>>> import numpy as np
>>> from numpy import linalg as LA
>>> np.set_printoptions(suppress=True, linewidth=160)
>>> A = np.loadtxt("dump.csv", delimiter=",")
>>> A
array([[1., 0., 0.],
       [0., 1., 0.],
       [0., 0., 1.]])
>>> x = np.array([3, 1, 4])
>>> 3 - LA.matrix_rank(A - np.eye(3), tol=1e-8)
np.int64(3)
>>> A.T @ (A @ x)
array([3., 1., 4.])
>>> np.round(np.sort(np.abs(np.degrees(np.angle(LA.eigvals(A))))), 2)
array([0., 0., 0.])
>>> def softmax(z):
...     e = np.exp(z - z.max(axis=-1, keepdims=True))
...     return e / e.sum(axis=-1, keepdims=True)
... 
>>> softmax(A).sum(axis=1)
array([1., 1., 1.])
>>> scores = A @ A.T / np.sqrt(3)
>>> np.round(softmax(scores), 2)
array([[0.47, 0.26, 0.26],
       [0.26, 0.47, 0.26],
       [0.26, 0.26, 0.47]])
>>> softmax(scores).round(6).argmax(axis=1)
array([0, 1, 2])
>>> vals, V = LA.eigh(A)
>>> V @ np.diag(vals) @ V.T
array([[1., 0., 0.],
       [0., 1., 0.],
       [0., 0., 1.]])
>>> (vals > 1e-8).sum(), (vals < -1e-8).sum()
(np.int64(3), np.int64(0))
>>> np.round(LA.eigvalsh(A @ A), 2)
array([1., 1., 1.])
>>> np.unique(vals.round(6) + 0, return_counts=True)[1]
array([3])
>>> np.round(LA.eigvalsh(A + -2 * np.eye(3)), 2)
array([-1., -1., -1.])
>>> V.T @ V
array([[1., 0., 0.],
       [0., 1., 0.],
       [0., 0., 1.]])
>>> np.round(LA.matrix_power(A, 2), 2)
array([[1., 0., 0.],
       [0., 1., 0.],
       [0., 0., 1.]])
>>> p = np.eye(3)[2]
>>> for _ in range(4):
...     p = p @ A
...     print(p.round(2))
... 
[0. 0. 1.]
[0. 0. 1.]
[0. 0. 1.]
[0. 0. 1.]
>>> np.round(LA.det(2 * A), 2), np.round(LA.det(A), 2)
(np.float64(8.0), np.float64(1.0))
>>> np.round(LA.eigvals(A).sum().real, 2)
np.float64(3.0)
>>> np.kron(np.eye(2, dtype=int), A)
array([[1., 0., 0., 0., 0., 0.],
       [0., 1., 0., 0., 0., 0.],
       [0., 0., 1., 0., 0., 0.],
       [0., 0., 0., 1., 0., 0.],
       [0., 0., 0., 0., 1., 0.],
       [0., 0., 0., 0., 0., 1.]])
>>> np.round(LA.det(A.T), 2)
np.float64(1.0)
>>> F = np.abs(np.array([[2, -1, 0], [-3, 1, -3], [-3, -2, 2]])) + np.eye(3)
>>> F = F / F.sum(axis=1, keepdims=True)
>>> F.round(2)
array([[0.75, 0.25, 0.  ],
       [0.38, 0.25, 0.38],
       [0.38, 0.25, 0.38]])
>>> left, sigma, Vh = LA.svd(F)
>>> np.argmax(sigma[:-1] / (sigma[1:] + 1e-6)) + 1
np.int64(2)
>>> sigma.round(2) + 0
array([1.07, 0.41, 0.  ])
>>> B = left[:, :2] @ np.diag(sigma[:2]) @ Vh[:2]
>>> LA.matrix_rank(B)
np.int64(2)
>>> round(LA.norm(F - B, 2), 2), round(float(sigma[2]), 2)
(np.float64(0.0), 0.0)
>>> rank = LA.matrix_rank(F)
>>> rank
np.int64(2)
>>> ns = LA.svd(F)[2][rank:].T
>>> [int(LA.matrix_rank(F[:i])) for i in range(1, len(F) + 1)]
[1, 2, 2]
>>> ns.shape
(3, 1)
>>> [int(LA.matrix_rank(F[:, :j + 1])) for j in range(3)]
[1, 2, 2]
>>> np.round(ns[:, 0] / ns[np.abs(ns[:, 0]).round(6).argmax(), 0], 2)
array([-0.33,  1.  , -0.33])
>>> round(float(LA.norm(F, 2) / LA.norm(F)), 2)
0.93
>>> left, sigma, Vh = LA.svd(F)
>>> V = Vh[:(sigma > 1e-8).sum()]
>>> rng = np.random.default_rng(11)
>>> x = F[0] + -2 * F[1] + rng.integers(2) * np.eye(3)[0]
>>> x
array([ 0.  , -0.25, -0.75])
>>> np.round(V.T @ V, 2)
array([[ 0.91,  0.27, -0.09],
       [ 0.27,  0.18,  0.27],
       [-0.09,  0.27,  0.91]])
>>> J = np.loadtxt("sample12.csv", delimiter=",")
>>> J.round(2)
array([[-18.18,  -8.02,   2.31],
       [ 10.94,  -6.19, -15.55],
       [ -4.75,  10.27,  16.49],
       [ -1.8 , -12.83, -15.24],
       [-17.27,  -1.56,   9.97],
       [ 10.32,  13.64,  10.37],
       [ -8.58,   7.98,  16.21],
       [-18.4 ,  -6.39,   4.55],
       [ 17.16,  10.2 ,   1.21],
       [  1.17,  12.65,  15.45],
       [ 17.95,   3.35,  -8.15],
       [ 18.4 ,   6.32,  -4.64],
       [-15.16, -12.06,  -4.98],
       [  6.  ,  -9.59, -16.49],
       [-12.61, -13.18,  -8.2 ],
       [-10.15, -13.66, -10.52],
       [-10.46, -13.62, -10.25],
       [-18.28,  -7.53,   3.  ],
       [ 13.67,  12.82,   6.99],
       [ -1.72,  11.65,  16.17],
       [-15.16, -12.05,  -4.98],
       [ 18.07,   8.39,  -1.75]])
>>> LA.cond(J) > 100
np.True_
>>> [round(float(x), 2) for x in LA.svd(J, compute_uv=False)[:3]]
[73.02, 58.89, 0.0]
>>> round(LA.norm(J, 2) / LA.norm(J), 2)
np.float64(0.78)
>>> labels = J[:, 0] > np.median(J[:, 0])
>>> r0 = J[labels].mean(axis=0) - J[~labels].mean(axis=0)
>>> np.argsort(-np.abs(r0).round(6), kind="stable")
array([0, 1, 2])
>>> r0.round(2)
array([23.56, 10.93, -2.3 ])
>>> ((J - J.mean(axis=0)) @ r0 > 0).astype(int)
array([0, 1, 1, 0, 0, 1, 0, 0, 1, 1, 1, 1, 0, 1, 0, 0, 0, 0, 1, 1, 0, 1])
>>> rank = LA.matrix_rank(J)
>>> rank
np.int64(2)
>>> ns = LA.svd(J)[2][rank:].T
>>> [int(LA.matrix_rank(J[:, :j + 1])) for j in range(3)]
[1, 2, 2]
>>> np.round(ns[:, 0] / ns[np.abs(ns[:, 0]).round(6).argmax(), 0], 2)
array([-0.54,  1.  , -0.78])
>>> [int(LA.matrix_rank(J[:i])) for i in range(1, len(J) + 1)]
[1, 2, 2, 2, 2, 2, 2, 2, 2, 2, 2, 2, 2, 2, 2, 2, 2, 2, 2, 2, 2, 2]
>>> np.round(J @ ns, 2) + 0
array([[0.],
       [0.],
       [0.],
       [0.],
       [0.],
       [0.],
       [0.],
       [0.],
       [0.],
       [0.],
       [0.],
       [0.],
       [0.],
       [0.],
       [0.],
       [0.],
       [0.],
       [0.],
       [0.],
       [0.],
       [0.],
       [0.]])
>>> ns.shape
(3, 1)
>>> left, sigma, Vh = LA.svd(J)
>>> np.argmax(sigma[:-1] / (sigma[1:] + 1e-6)) + 1
np.int64(2)
>>> B = left[:, :2] @ np.diag(sigma[:2]) @ Vh[:2]
>>> round(LA.norm(J - B, 2), 2), np.round(sigma[2], 2)
(np.float64(0.0), np.float64(0.0))
>>> round(float(np.abs(J - B).max()), 2)
0.0
>>> K = np.array([[0, 2, 1, 3], [0, 0, 1, 3], [0, 0, 0, 2], [0, 0, 0, 0]])
>>> B = np.array([[2, 1], [5, 0], [-1, -3], [0, -2]])
>>> np.einsum("ij->j", K)
array([0, 2, 2, 8])
>>> np.einsum("ik,kj->ji", K, B)
array([[ 9, -1,  0,  0],
       [-9, -9, -4,  0]])
>>> np.vstack([K, B.T]).shape
(6, 4)
>>> K @ B
array([[ 9, -9],
       [-1, -9],
       [ 0, -4],
       [ 0,  0]])
>>> np.einsum("ij,ij->i", K, K)
array([14, 10,  4,  0])
>>> LA.matrix_rank(np.vstack([K, B.T]))
np.int64(4)
>>> B.T @ K.T
array([[ 9, -1,  0,  0],
       [-9, -9, -4,  0]])
>>> P = np.triu(np.array([[-2, 2, -1, 0], [6, -5, 3, -6], [-4, 7, 9, -6], [-9, 1, 1, 5]]), 1) + np.eye(4)
>>> B = P @ K @ LA.inv(P)
>>> np.round(LA.det(B), 2)
np.float64(0.0)
>>> X = np.load("mat.npy")
>>> X
array([[-31.22, -28.38,  14.9 ],
       [-31.19, -27.75,  14.15],
       [-19.71,  -5.01,   3.18],
       [-20.81,  -4.9 ,   1.73],
       [-19.89,  -7.81,   4.63],
       [-20.38,  -6.94,   1.69],
       [-18.4 ,  -6.3 ,   2.88],
       [-20.65,  -6.65,   1.9 ],
       [-32.54, -28.58,  14.42],
       [-21.9 ,  -7.95,   2.03],
       [-32.7 , -28.7 ,  15.01],
       [-19.4 ,  -5.91,   3.15],
       [-20.61,  -6.16,   2.09],
       [-21.9 ,  -4.79,   2.72],
       [-32.86, -29.14,  14.27],
       [-20.75,  -7.23,   1.72],
       [-30.26, -29.46,  15.03],
       [-20.  ,  -7.  ,   1.36],
       [-19.91,  -6.5 ,   1.59],
       [-32.8 , -29.53,  14.58],
       [-18.65,  -5.91,   0.87],
       [-32.82, -27.77,  14.39],
       [-20.31,  -5.93,   1.53],
       [-20.73,  -6.59,   1.32],
       [-31.34, -28.28,  14.38]])
>>> x = np.array([0, 2, 3, 1])
>>> (K @ x).argmax()
np.int64(0)
>>> K * x
array([[0, 4, 3, 3],
       [0, 0, 3, 3],
       [0, 0, 0, 2],
       [0, 0, 0, 0]])
>>> K @ np.ones(4)
array([6., 4., 2., 0.])
>>> x = np.array([2, -2, 0])
>>> y = X @ x
>>> np.round(LA.solve(X.T @ X, X.T @ y), 2) + 0
array([ 2., -2.,  0.])
>>> np.round(LA.pinv(X) @ X, 2) + 0
array([[1., 0., 0.],
       [0., 1., 0.],
       [0., 0., 1.]])
>>> y = y + 0.3 * rng.normal(size=25)
>>> y.round(2)
array([ -5.27,  -6.51, -29.55, -31.91, -24.32, -26.71, -24.22, -27.78,  -8.47, -27.43,  -8.03, -26.78, -28.94, -34.33,  -7.3 , -26.79,  -1.66, -26.05, -26.61,
        -6.8 , -25.93,  -9.98, -28.96, -28.86,  -6.36])
>>> b, *_ = LA.lstsq(X, y)
>>> [round(float(LA.norm(LA.solve(X.T @ X + lam * np.eye(3), X.T @ y))), 2) for lam in (0, 1, 10, 100)]
[2.83, 2.8, 2.64, 2.38]
>>> np.round(X.T @ (y - X @ b), 2) + 0
array([0., 0., 0.])
>>> b.round(2) + 0
array([ 2., -2.,  0.])
>>> cov = np.cov(X, rowvar=False)
>>> np.round(LA.eigvalsh(cov)[::-1], 2)
array([189.8 ,   0.89,   0.54])
>>> np.round(np.corrcoef(X[:, 1], X[:, 0])[0, 1], 2)
np.float64(0.98)
>>> np.median(X, axis=0)
array([-20.75,  -7.  ,   2.88])
>>> np.round(np.polyfit(X[:, 1], X[:, 0], 1), 2)
array([  0.52, -16.95])
>>> np.round(X.std(axis=0), 2)
array([ 5.7 , 10.72,  6.01])
>>> B = np.array([[2, 0], [-2, 3], [3, 0], [-2, 1]])
>>> cent = np.array([[2, -5, -2, -2], [1, -3, 4, -4]])
>>> arr = B @ cent
>>> arr
array([[  4, -10,  -4,  -4],
       [ -1,   1,  16,  -8],
       [  6, -15,  -6,  -6],
       [ -3,   7,   8,   0]])
>>> r0 = np.array([2, 0])
>>> np.array([np.convolve(row, r0, "same") for row in arr])
array([[  8, -20,  -8,  -8],
       [ -2,   2,  32, -16],
       [ 12, -30, -12, -12],
       [ -6,  14,  16,   0]])
>>> np.correlate(arr[1], arr[3], "full")
array([   0,   -8,    1,  138,   45, -104,   24])
>>> np.polyval(r0, arr[1])
array([ -2,   2,  32, -16])
